$ python -q
>>> import numpy as np
>>> from numpy import linalg as LA
>>> np.set_printoptions(precision=2, suppress=True, linewidth=200)
>>> F = np.load("out1.npy")
>>> F
array([[ -3,   6,  -6,   0,   6,  -3,  -6,   0,   3,  -3],
       [  1,  -2,   2,   0,  -2,   1,   2,   0,  -1,   1],
       [  0,   0,   0,   0,   0,   0,   0,   0,   0,   0],
       [ -8,  16, -16,   0,  16,  -8, -16,   0,   8,  -8],
       [ -3,   6,  -6,   0,   6,  -3,  -6,   0,   3,  -3],
       [  5, -10,  10,   0, -10,   5,  10,   0,  -5,   5],
       [  7, -14,  14,   0, -14,   7,  14,   0,  -7,   7],
       [ -8,  16, -16,   0,  16,  -8, -16,   0,   8,  -8],
       [ -3,   6,  -6,   0,   6,  -3,  -6,   0,   3,  -3],
       [  1,  -2,   2,   0,  -2,   1,   2,   0,  -1,   1]])
>>> rng = np.random.default_rng(864)
>>> z = rng.permutation(10)
>>> z
array([6, 4, 3, 8, 0, 2, 7, 1, 9, 5])
>>> out = F[z][:, z]
>>> np.round(LA.det(out), 2), round(float(LA.det(F[z])), 2)
(np.float64(0.0), 0.0)
>>> np.diag(out)
array([14,  6,  0,  3, -3,  0,  0, -2,  1,  5])
>>> np.round(np.sort(np.abs(LA.eigvals(out))), 2) + 0
array([ 0.,  0.,  0.,  0.,  0.,  0.,  0.,  0.,  0., 24.])
>>> out = F + rng.integers(-2, 3, (10, 1)) @ rng.integers(-2, 3, (1, 10))
>>> out
array([[ -4,   7,  -7,   0,   8,  -3,  -5,  -1,   4,  -5],
       [  3,  -4,   4,   0,  -6,   1,   0,   2,  -3,   5],
       [  2,  -2,   2,   0,  -4,   0,  -2,   2,  -2,   4],
       [ -9,  17, -17,   0,  18,  -8, -15,  -1,   9, -10],
       [ -2,   5,  -5,   0,   4,  -3,  -7,   1,   2,  -1],
       [  4,  -9,   9,   0,  -8,   5,  11,  -1,  -4,   3],
       [  8, -15,  15,   0, -16,   7,  13,   1,  -8,   9],
       [ -8,  16, -16,   0,  16,  -8, -16,   0,   8,  -8],
       [ -4,   7,  -7,   0,   8,  -3,  -5,  -1,   4,  -5],
       [  1,  -2,   2,   0,  -2,   1,   2,   0,  -1,   1]])
>>> out - F
array([[-1,  1, -1,  0,  2,  0,  1, -1,  1, -2],
       [ 2, -2,  2,  0, -4,  0, -2,  2, -2,  4],
       [ 2, -2,  2,  0, -4,  0, -2,  2, -2,  4],
       [-1,  1, -1,  0,  2,  0,  1, -1,  1, -2],
       [ 1, -1,  1,  0, -2,  0, -1,  1, -1,  2],
       [-1,  1, -1,  0,  2,  0,  1, -1,  1, -2],
       [ 1, -1,  1,  0, -2,  0, -1,  1, -1,  2],
       [ 0,  0,  0,  0,  0,  0,  0,  0,  0,  0],
       [-1,  1, -1,  0,  2,  0,  1, -1,  1, -2],
       [ 0,  0,  0,  0,  0,  0,  0,  0,  0,  0]])
>>> np.round(LA.svd(out - F, compute_uv=False), 2) + 0
array([14.,  0.,  0.,  0.,  0.,  0.,  0.,  0.,  0.,  0.])
>>> LA.matrix_rank(out - F, tol=1e-8)
np.int64(1)
>>> np.abs(out - F).sum(axis=1)
array([10, 20, 20, 10, 10, 10, 10,  0, 10,  0])
>>> [round(float(x), 2) for x in LA.svd(out, compute_uv=False)[:3]]
[70.77, 10.4, 0.0]
>>> LA.matrix_rank(out, rtol=0.1)
np.int64(2)
>>> round(float(LA.norm(out, 2) / LA.norm(out)), 2)
0.99
>>> np.argsort(-LA.norm(out, axis=0).round(6), kind="stable")[:3]
array([4, 1, 2])
>>> U, sigma, vt = LA.svd(F)
>>> evecs = vt[:(sigma > 1e-8).sum()]
>>> vec = F[6] + 5 * F[3] + rng.integers(2) * np.eye(10)[4]
>>> vec
array([-33.,  66., -66.,   0.,  67., -33., -66.,   0.,  33., -33.])
>>> np.allclose(evecs.T @ evecs @ vec, vec)
False
>>> evecs.T @ evecs
array([[ 0.05, -0.1 ,  0.1 ,  0.  , -0.1 ,  0.05,  0.1 ,  0.  , -0.05,  0.05],
       [-0.1 ,  0.2 , -0.2 ,  0.  ,  0.2 , -0.1 , -0.2 ,  0.  ,  0.1 , -0.1 ],
       [ 0.1 , -0.2 ,  0.2 ,  0.  , -0.2 ,  0.1 ,  0.2 ,  0.  , -0.1 ,  0.1 ],
       [ 0.  ,  0.  ,  0.  ,  0.  ,  0.  ,  0.  ,  0.  ,  0.  ,  0.  ,  0.  ],
       [-0.1 ,  0.2 , -0.2 ,  0.  ,  0.2 , -0.1 , -0.2 ,  0.  ,  0.1 , -0.1 ],
       [ 0.05, -0.1 ,  0.1 ,  0.  , -0.1 ,  0.05,  0.1 ,  0.  , -0.05,  0.05],
       [ 0.1 , -0.2 ,  0.2 ,  0.  , -0.2 ,  0.1 ,  0.2 ,  0.  , -0.1 ,  0.1 ],
       [ 0.  ,  0.  ,  0.  ,  0.  ,  0.  ,  0.  ,  0.  ,  0.  ,  0.  ,  0.  ],
       [-0.05,  0.1 , -0.1 ,  0.  ,  0.1 , -0.05, -0.1 ,  0.  ,  0.05, -0.05],
       [ 0.05, -0.1 ,  0.1 ,  0.  , -0.1 ,  0.05,  0.1 ,  0.  , -0.05,  0.05]])
>>> W1 = np.array([[-3, 0, -3, -1, 3],
...     [0, 2, -1, -3, -1],
...     [-2, -1, 2, 1, -3],
...     [-1, 1, -3, -2, 3],
...     [3, -1, -1, -1, 1],
...     [3, -2, 3, 2, 3],
...     [3, 2, 0, 2, 1],
...     [2, 0, 3, -3, 1],
...     [2, -2, 0, 3, 1],
...     [0, 2, 3, 0, 3]])
>>> b = np.array([3, 3, 1, 0, 1])
>>> hid = np.maximum(F @ W1 + b, 0)
>>> LA.matrix_rank(hid)
np.int64(3)
>>> (hid > 0).astype(int)
array([[1, 0, 0, 0, 0],
       [0, 1, 1, 1, 1],
       [1, 1, 1, 0, 1],
       [1, 0, 0, 0, 0],
       [1, 0, 0, 0, 0],
       [0, 1, 1, 1, 1],
       [0, 1, 1, 1, 1],
       [1, 0, 0, 0, 0],
       [1, 0, 0, 0, 0],
       [0, 1, 1, 1, 1]])
>>> (hid > 0).mean(axis=0)
array([0.6, 0.5, 0.5, 0.4, 0.5])
>>> hid
array([[21,  0,  0,  0,  0],
       [ 0,  5, 12, 12,  5],
       [ 3,  3,  1,  0,  1],
       [51,  0,  0,  0,  0],
       [21,  0,  0,  0,  0],
       [ 0, 13, 56, 60, 21],
       [ 0, 17, 78, 84, 29],
       [51,  0,  0,  0,  0],
       [21,  0,  0,  0,  0],
       [ 0,  5, 12, 12,  5]])
>>> Z = np.array([[3, 5], [2, 5], [0, 3], [9, 3], [2, 1]])
>>> hid @ Z
array([[ 63, 105],
       [128, 102],
       [ 17,  34],
       [153, 255],
       [ 63, 105],
       [608, 434],
       [848, 600],
       [153, 255],
       [ 63, 105],
       [128, 102]])
>>> (hid @ Z).round(6).argmax(axis=1)
array([1, 0, 1, 1, 1, 0, 0, 1, 1, 0])
>>> W1 @ Z
array([[-12, -24],
       [-25,  -3],
       [ -5,  -9],
       [-13, -12],
       [  0,   5],
       [ 29,  23],
       [ 33,  32],
       [-19,  11],
       [ 31,  10],
       [ 10,  22]])
>>> E = np.array([[-0.7, -0.3, -1.3, 0.1, 0.6],
...     [-1.8, 0.4, 0.7, 0.6, 8.1],
...     [-0.7, 0.4, -0.4, 0.2, 0.6],
...     [-0.9, 0.8, 0.1, -0.7, -1.2],
...     [1.1, 1.4, -1.0, 0.1, 0.6],
...     [-0.4, -0.3, 0.4, 0.8, 1.5]])
>>> out = E / np.sqrt((E ** 2).mean(axis=1, keepdims=True))
>>> LA.matrix_rank(out) == LA.matrix_rank(E)
np.True_
>>> LA.matrix_rank(E - E.mean(axis=1, keepdims=True))
np.int64(4)
>>> vec = np.array([2, 1, 1, -1, -1])
>>> target = E @ vec
>>> np.round(LA.pinv(E) @ E, 2) + 0
array([[1., 0., 0., 0., 0.],
       [0., 1., 0., 0., 0.],
       [0., 0., 1., 0., 0.],
       [0., 0., 0., 1., 0.],
       [0., 0., 0., 0., 1.]])
>>> target
array([ -3.7, -11.2,  -2.2,   1. ,   1.9,  -3. ])
>>> LA.solve(E.T @ E, E.T @ target)
array([ 2.,  1.,  1., -1., -1.])
>>> target = target + 0.1 * rng.normal(size=6)
>>> target
array([ -3.67, -11.13,  -2.16,   0.98,   1.9 ,  -3.03])
>>> b, *_ = LA.lstsq(E, target)
>>> b
array([ 2.  ,  0.99,  0.98, -1.03, -0.99])
>>> np.round(E.T @ (target - E @ b), 2) + 0
array([0., 0., 0., 0., 0.])
>>> round(float(LA.norm(target - E @ b)), 2)
0.04
>>> b.round()
array([ 2.,  1.,  1., -1., -1.])
>>> U, sigma, vt = LA.svd(E, full_matrices=False)
>>> np.round(U.T @ U, 2) + 0
array([[1., 0., 0., 0., 0.],
       [0., 1., 0., 0., 0.],
       [0., 0., 1., 0., 0.],
       [0., 0., 0., 1., 0.],
       [0., 0., 0., 0., 1.]])
>>> np.abs(vt[0])
array([0.21, 0.04, 0.07, 0.1 , 0.97])
>>> np.abs(U[:, 0]).round(6).argmax()
np.int64(1)
>>> U.shape, sigma.shape, vt.shape
((6, 5), (5,), (5, 5))
>>> U, sigma, vt = LA.svd(F, full_matrices=False)
>>> np.allclose(U * sigma @ vt, F)
True
>>> U.shape, sigma.shape, vt.shape
((10, 10), (10,), (10, 10))
>>> np.round(U.T @ F @ vt.T, 2) + 0
array([[67.97,  0.  ,  0.  ,  0.  ,  0.  ,  0.  ,  0.  ,  0.  ,  0.  ,  0.  ],
       [ 0.  ,  0.  ,  0.  ,  0.  ,  0.  ,  0.  ,  0.  ,  0.  ,  0.  ,  0.  ],
       [ 0.  ,  0.  ,  0.  ,  0.  ,  0.  ,  0.  ,  0.  ,  0.  ,  0.  ,  0.  ],
       [ 0.  ,  0.  ,  0.  ,  0.  ,  0.  ,  0.  ,  0.  ,  0.  ,  0.  ,  0.  ],
       [ 0.  ,  0.  ,  0.  ,  0.  ,  0.  ,  0.  ,  0.  ,  0.  ,  0.  ,  0.  ],
       [ 0.  ,  0.  ,  0.  ,  0.  ,  0.  ,  0.  ,  0.  ,  0.  ,  0.  ,  0.  ],
       [ 0.  ,  0.  ,  0.  ,  0.  ,  0.  ,  0.  ,  0.  ,  0.  ,  0.  ,  0.  ],
       [ 0.  ,  0.  ,  0.  ,  0.  ,  0.  ,  0.  ,  0.  ,  0.  ,  0.  ,  0.  ],
       [ 0.  ,  0.  ,  0.  ,  0.  ,  0.  ,  0.  ,  0.  ,  0.  ,  0.  ,  0.  ],
       [ 0.  ,  0.  ,  0.  ,  0.  ,  0.  ,  0.  ,  0.  ,  0.  ,  0.  ,  0.  ]])
